$ ipython --no-banner

In [1]: import numpy as np

In [2]: np.set_printoptions(precision=1, suppress=True, linewidth=120, legacy="1.25")

In [3]: def rd(a):
   ...:     return np.round(a, 1) + 0
   ...: 

In [4]: X = np.loadtxt("m.csv", delimiter=",")

In [5]: X
Out[5]: 
array([[0., 1., 0., 0., 0., 0., 0., 0., 0., 0., 0., 0., 1.],
       [1., 0., 0., 1., 0., 0., 1., 1., 1., 0., 0., 0., 0.],
       [0., 0., 0., 0., 0., 0., 0., 1., 0., 0., 0., 0., 0.],
       [0., 1., 0., 0., 0., 1., 1., 0., 0., 0., 0., 0., 0.],
       [0., 0., 0., 0., 0., 0., 0., 0., 1., 1., 0., 0., 0.],
       [0., 0., 0., 1., 0., 0., 0., 0., 0., 1., 0., 0., 0.],
       [0., 1., 0., 1., 0., 0., 0., 0., 0., 0., 0., 0., 0.],
       [0., 1., 1., 0., 0., 0., 0., 0., 1., 0., 1., 1., 0.],
       [0., 1., 0., 0., 1., 0., 0., 1., 0., 0., 0., 0., 0.],
       [0., 0., 0., 0., 1., 1., 0., 0., 0., 0., 0., 0., 0.],
       [0., 0., 0., 0., 0., 0., 0., 1., 0., 0., 0., 1., 0.],
       [0., 0., 0., 0., 0., 0., 0., 1., 0., 0., 1., 0., 0.],
       [1., 0., 0., 0., 0., 0., 0., 0., 0., 0., 0., 0., 0.]])

In [6]: r0, v = X[10], X[7]

In [7]: r0 @ v
Out[7]: 1.0

In [8]: p = (r0 @ v) / (r0 @ r0) * r0

In [9]: p
Out[9]: array([0. , 0. , 0. , 0. , 0. , 0. , 0. , 0.5, 0. , 0. , 0. , 0.5, 0. ])

In [10]: (v - p) @ r0
Out[10]: 0.0

In [11]: np.linalg.matrix_rank(np.outer(r0, v))
Out[11]: 1

In [12]: v - p
Out[12]: array([ 0. ,  1. ,  1. ,  0. ,  0. ,  0. ,  0. , -0.5,  1. ,  0. ,  1. ,  0.5,  0. ])

In [13]: np.all(np.linalg.eigvalsh(X) > 0)
Out[13]: False

In [14]: [round(float(np.linalg.det(X[:i, :i])), 2) + 0 for i in range(1, 14)]
Out[14]: [0.0, -1.0, 0.0, 0.0, 0.0, 0.0, 0.0, 0.0, 0.0, -1.0, 0.0, 1.0, -4.0]

In [15]: cov = X.T @ X

In [16]: np.diag(cov)
Out[16]: array([2., 5., 1., 3., 2., 2., 2., 5., 3., 2., 2., 2., 1.])

In [17]: np.linalg.matrix_rank(cov)
Out[17]: 13

In [18]: rd(np.linalg.svd(X, compute_uv=False) ** 2)
Out[18]: array([9.6, 4.9, 4.1, 4. , 2.4, 2.2, 1.3, 1.2, 1. , 0.7, 0.4, 0.1, 0.1])

In [19]: out = np.array([[-1, -1], [2, 0], [0, 2]])

In [20]: W0 = np.tile(out, (2, 3))

In [21]: W0
Out[21]: 
array([[-1, -1, -1, -1, -1, -1],
       [ 2,  0,  2,  0,  2,  0],
       [ 0,  2,  0,  2,  0,  2],
       [-1, -1, -1, -1, -1, -1],
       [ 2,  0,  2,  0,  2,  0],
       [ 0,  2,  0,  2,  0,  2]])

In [22]: r0, v = W0[2], W0[4]

In [23]: r0 @ v
Out[23]: 0

In [24]: p = (r0 @ v) / (r0 @ r0) * r0

In [25]: (v - p) @ r0
Out[25]: 0.0

In [26]: np.outer(r0, v)
Out[26]: 
array([[0, 0, 0, 0, 0, 0],
       [4, 0, 4, 0, 4, 0],
       [0, 0, 0, 0, 0, 0],
       [4, 0, 4, 0, 4, 0],
       [0, 0, 0, 0, 0, 0],
       [4, 0, 4, 0, 4, 0]])

In [27]: p
Out[27]: array([0., 0., 0., 0., 0., 0.])

In [28]: np.linalg.matrix_rank(np.outer(r0, v))
Out[28]: 1

In [29]: T = np.stack([W0, -2 * W0, W0[::-1]])

In [30]: T.shape
Out[30]: (3, 6, 6)

In [31]: np.linalg.matrix_rank(T)
Out[31]: array([2, 2, 2])

In [32]: rd(np.linalg.norm(T, axis=(1, 2)))
Out[32]: array([ 7.7, 15.5,  7.7])

In [33]: np.linalg.matrix_rank(T.reshape(3, -1))
Out[33]: 2

In [34]: (W0 - W0.T) / 2
Out[34]: 
array([[ 0. , -1.5, -0.5,  0. , -1.5, -0.5],
       [ 1.5,  0. ,  0. ,  0.5,  1. , -1. ],
       [ 0.5,  0. ,  0. ,  1.5, -1. ,  1. ],
       [ 0. , -0.5, -1.5,  0. , -0.5, -1.5],
       [ 1.5, -1. ,  1. ,  0.5,  0. ,  0. ],
       [ 0.5,  1. , -1. ,  1.5,  0. ,  0. ]])

In [35]: np.allclose(W0 @ W0.T, W0.T @ W0)
Out[35]: False

In [36]: W0 @ W0
Out[36]: 
array([[-2, -2, -2, -2, -2, -2],
       [ 2,  2,  2,  2,  2,  2],
       [ 2,  2,  2,  2,  2,  2],
       [-2, -2, -2, -2, -2, -2],
       [ 2,  2,  2,  2,  2,  2],
       [ 2,  2,  2,  2,  2,  2]])

In [37]: rd(np.linalg.det(W0))
Out[37]: 0.0

In [38]: rd(np.abs(np.linalg.eigvals(W0)).max())
Out[38]: 2.0

In [39]: W0.inv()
Traceback (most recent call last):
  Cell In[39], line 1
    W0.inv()
AttributeError: 'numpy.ndarray' object has no attribute 'inv'


In [40]: U, sig, VT = np.linalg.svd(W0)

In [41]: vecs = VT[:(sig > 1e-8).sum()]

In [42]: rng = np.random.default_rng(5266)

In [43]: vec = W0[2] + -3 * W0[3] + rng.integers(2) * np.eye(6)[2]

In [44]: vec
Out[44]: array([3., 5., 3., 5., 3., 5.])

In [45]: rd(np.diag(vecs.T @ vecs))
Out[45]: array([0.3, 0.3, 0.3, 0.3, 0.3, 0.3])

In [46]: np.linalg.matrix_rank(np.vstack([W0, vec]))
Out[46]: 2

In [47]: np.allclose(vecs.T @ vecs @ vec, vec)
Out[47]: True

In [48]: data = np.load("run5.npy")

In [49]: data
Out[49]: 
array([[1, 3, 0, 0],
       [2, 0, 0, 0],
       [0, 0, 1, 3],
       [0, 0, 2, 0]])

In [50]: w, vecs = np.linalg.eig(data)

In [51]: data @ vecs[:, 0] - w[0] * vecs[:, 0]
Out[51]: array([0., 0., 0., 0.])

In [52]: rd(np.sort(np.linalg.eigvals(data @ data)))
Out[52]: array([4., 4., 9., 9.])

In [53]: O, vecs = np.linalg.qr(data[:, :1])[0], np.linalg.qr(data[:, 1:])[0]

In [54]: sig = np.linalg.svd(O.T @ vecs, compute_uv=False)

In [55]: rd(sig)
Out[55]: array([0.4])

In [56]: rd(np.degrees(np.arccos(sig.clip(0, 1))))
Out[56]: array([63.4])

In [57]: rd(np.linalg.norm(O @ O.T - vecs @ vecs.T, 2))
Out[57]: 1.0

In [58]: rd(np.sort(np.linalg.eigvals(data).real))
Out[58]: array([-2., -2.,  3.,  3.])

In [59]: rd(np.linalg.det(data))
Out[59]: 36.0

In [60]: np.flatnonzero(np.linalg.matrix_power((data != 0) + (data.T != 0) + np.eye(4), 4)[3])
Out[60]: array([2, 3])

In [61]: K = np.load("sample15.npy")

In [62]: rd(K)
Out[62]: 
array([[ 0.1, -0.4, -0.5,  0.1, -0.1, -0.1,  0.1,  0.5, -0.2, -0.4],
       [ 0.3,  0.3,  0.5,  0.3,  0.5,  0. ,  0.1,  0.5, -0.3, -0.1],
       [ 0. , -0.4,  0.2, -0.2, -0.1,  0. ,  0.4, -0.2, -0.7,  0.2],
       [-0.6, -0.2,  0.4,  0. , -0.2, -0.3, -0.4,  0.4,  0. ,  0.2],
       [-0.5,  0.4, -0.5, -0.1,  0.3, -0.2,  0.2,  0.1, -0.2,  0.2],
       [-0.3, -0.2,  0.1,  0.8, -0.1,  0.1,  0.5, -0.1,  0.2,  0. ],
       [ 0.1,  0.2,  0.2, -0.1, -0.2, -0.7,  0.4, -0.2,  0.2, -0.4],
       [ 0.2, -0.3,  0. , -0.2,  0.3, -0.1,  0.4,  0.2,  0.5,  0.5],
       [-0.1, -0.4,  0. ,  0.1,  0.6, -0.3, -0.3, -0.4,  0. , -0.2],
       [-0.4, -0.1,  0.2, -0.4,  0.2,  0.4,  0.2,  0.1,  0.2, -0.5]])

In [63]: rd(K[:, 2] @ K[:, 0])
Out[63]: 0.0

In [64]: rd(K @ K.T)
Out[64]: 
array([[1., 0., 0., 0., 0., 0., 0., 0., 0., 0.],
       [0., 1., 0., 0., 0., 0., 0., 0., 0., 0.],
       [0., 0., 1., 0., 0., 0., 0., 0., 0., 0.],
       [0., 0., 0., 1., 0., 0., 0., 0., 0., 0.],
       [0., 0., 0., 0., 1., 0., 0., 0., 0., 0.],
       [0., 0., 0., 0., 0., 1., 0., 0., 0., 0.],
       [0., 0., 0., 0., 0., 0., 1., 0., 0., 0.],
       [0., 0., 0., 0., 0., 0., 0., 1., 0., 0.],
       [0., 0., 0., 0., 0., 0., 0., 0., 1., 0.],
       [0., 0., 0., 0., 0., 0., 0., 0., 0., 1.]])

In [65]: rd(np.linalg.norm(K, axis=0))
Out[65]: array([1., 1., 1., 1., 1., 1., 1., 1., 1., 1.])

In [66]: rd(np.linalg.svd(K, compute_uv=False))
Out[66]: array([1., 1., 1., 1., 1., 1., 1., 1., 1., 1.])

In [67]: t = np.radians(90)

In [68]: r_ = np.eye(10)

In [69]: r_[8, 8] = r_[7, 7] = np.cos(t)

In [70]: r_[8, 7], r_[7, 8] = -np.sin(t), np.sin(t)

In [71]: rd(r_)
Out[71]: 
array([[ 1.,  0.,  0.,  0.,  0.,  0.,  0.,  0.,  0.,  0.],
       [ 0.,  1.,  0.,  0.,  0.,  0.,  0.,  0.,  0.,  0.],
       [ 0.,  0.,  1.,  0.,  0.,  0.,  0.,  0.,  0.,  0.],
       [ 0.,  0.,  0.,  1.,  0.,  0.,  0.,  0.,  0.,  0.],
       [ 0.,  0.,  0.,  0.,  1.,  0.,  0.,  0.,  0.,  0.],
       [ 0.,  0.,  0.,  0.,  0.,  1.,  0.,  0.,  0.,  0.],
       [ 0.,  0.,  0.,  0.,  0.,  0.,  1.,  0.,  0.,  0.],
       [ 0.,  0.,  0.,  0.,  0.,  0.,  0.,  0.,  1.,  0.],
       [ 0.,  0.,  0.,  0.,  0.,  0.,  0., -1.,  0.,  0.],
       [ 0.,  0.,  0.,  0.,  0.,  0.,  0.,  0.,  0.,  1.]])

In [72]: out = K @ r_.T

In [73]: np.allclose(np.linalg.norm(K, axis=1), np.linalg.norm(out, axis=1))
Out[73]: True

In [74]: rd(out)
Out[74]: 
array([[ 0.1, -0.4, -0.5,  0.1, -0.1, -0.1,  0.1, -0.2, -0.5, -0.4],
       [ 0.3,  0.3,  0.5,  0.3,  0.5,  0. ,  0.1, -0.3, -0.5, -0.1],
       [ 0. , -0.4,  0.2, -0.2, -0.1,  0. ,  0.4, -0.7,  0.2,  0.2],
       [-0.6, -0.2,  0.4,  0. , -0.2, -0.3, -0.4,  0. , -0.4,  0.2],
       [-0.5,  0.4, -0.5, -0.1,  0.3, -0.2,  0.2, -0.2, -0.1,  0.2],
       [-0.3, -0.2,  0.1,  0.8, -0.1,  0.1,  0.5,  0.2,  0.1,  0. ],
       [ 0.1,  0.2,  0.2, -0.1, -0.2, -0.7,  0.4,  0.2,  0.2, -0.4],
       [ 0.2, -0.3,  0. , -0.2,  0.3, -0.1,  0.4,  0.5, -0.2,  0.5],
       [-0.1, -0.4,  0. ,  0.1,  0.6, -0.3, -0.3,  0. ,  0.4, -0.2],
       [-0.4, -0.1,  0.2, -0.4,  0.2,  0.4,  0.2,  0.2, -0.1, -0.5]])

In [75]: np.allclose(K @ K.T, out @ out.T)
Out[75]: True

In [76]: O, vecs = np.linalg.qr(K[:, :7])[0], np.linalg.qr(K[:, 7:])[0]

In [77]: sig = np.linalg.svd(O.T @ vecs, compute_uv=False)

In [78]: (sig > 0.9).sum()
Out[78]: 0

In [79]: r0 = np.array([-3, 3, 3])

In [80]: rd(np.correlate(K[7], K[8], "full"))
Out[80]: 
array([ 0. ,  0.1, -0.1,  0.1,  0. ,  0.3, -0.3, -0.1, -0.5,  0. , -0.3, -0.1, -0.2,  0.2,  0.2, -0.1, -0.2, -0.3,
        0. ])

In [81]: F = np.load("layer6.npy")

In [82]: F
Out[82]: 
array([[-2.,  1.,  1.,  1.,  1.,  1.],
       [ 1., -2.,  1.,  1.,  1.,  1.],
       [ 1.,  1., -2.,  1.,  1.,  1.],
       [ 1.,  1.,  1., -2.,  1.,  1.],
       [ 1.,  1.,  1.,  1., -2.,  1.],
       [ 1.,  1.,  1.,  1.,  1., -2.]])

In [83]: F @ F
Out[83]: 
array([[9., 0., 0., 0., 0., 0.],
       [0., 9., 0., 0., 0., 0.],
       [0., 0., 9., 0., 0., 0.],
       [0., 0., 0., 9., 0., 0.],
       [0., 0., 0., 0., 9., 0.],
       [0., 0., 0., 0., 0., 9.]])

In [84]: np.trace(F)
Out[84]: -12.0

In [85]: np.allclose(F @ F.T, F.T @ F)
Out[85]: True

In [86]: rd(np.linalg.matrix_power(F, 4))
Out[86]: 
array([[81.,  0.,  0.,  0.,  0.,  0.],
       [ 0., 81.,  0.,  0.,  0.,  0.],
       [ 0.,  0., 81.,  0.,  0.,  0.],
       [ 0.,  0.,  0., 81.,  0.,  0.],
       [ 0.,  0.,  0.,  0., 81.,  0.],
       [ 0.,  0.,  0.,  0.,  0., 81.]])

In [87]: assert F == F.T
Traceback (most recent call last):
  Cell In[87], line 1
    assert F == F.T
ValueError: The truth value of an array with more than one element is ambiguous. Use a.any() or a.all()


In [88]: rd(np.sort(np.abs(np.linalg.eigvals(F))))
Out[88]: array([3., 3., 3., 3., 3., 3.])

In [89]: np.allclose(F, F.T)
Out[89]: True

In [90]: rd(np.abs(np.linalg.eigvals(F)).max())
Out[90]: 3.0
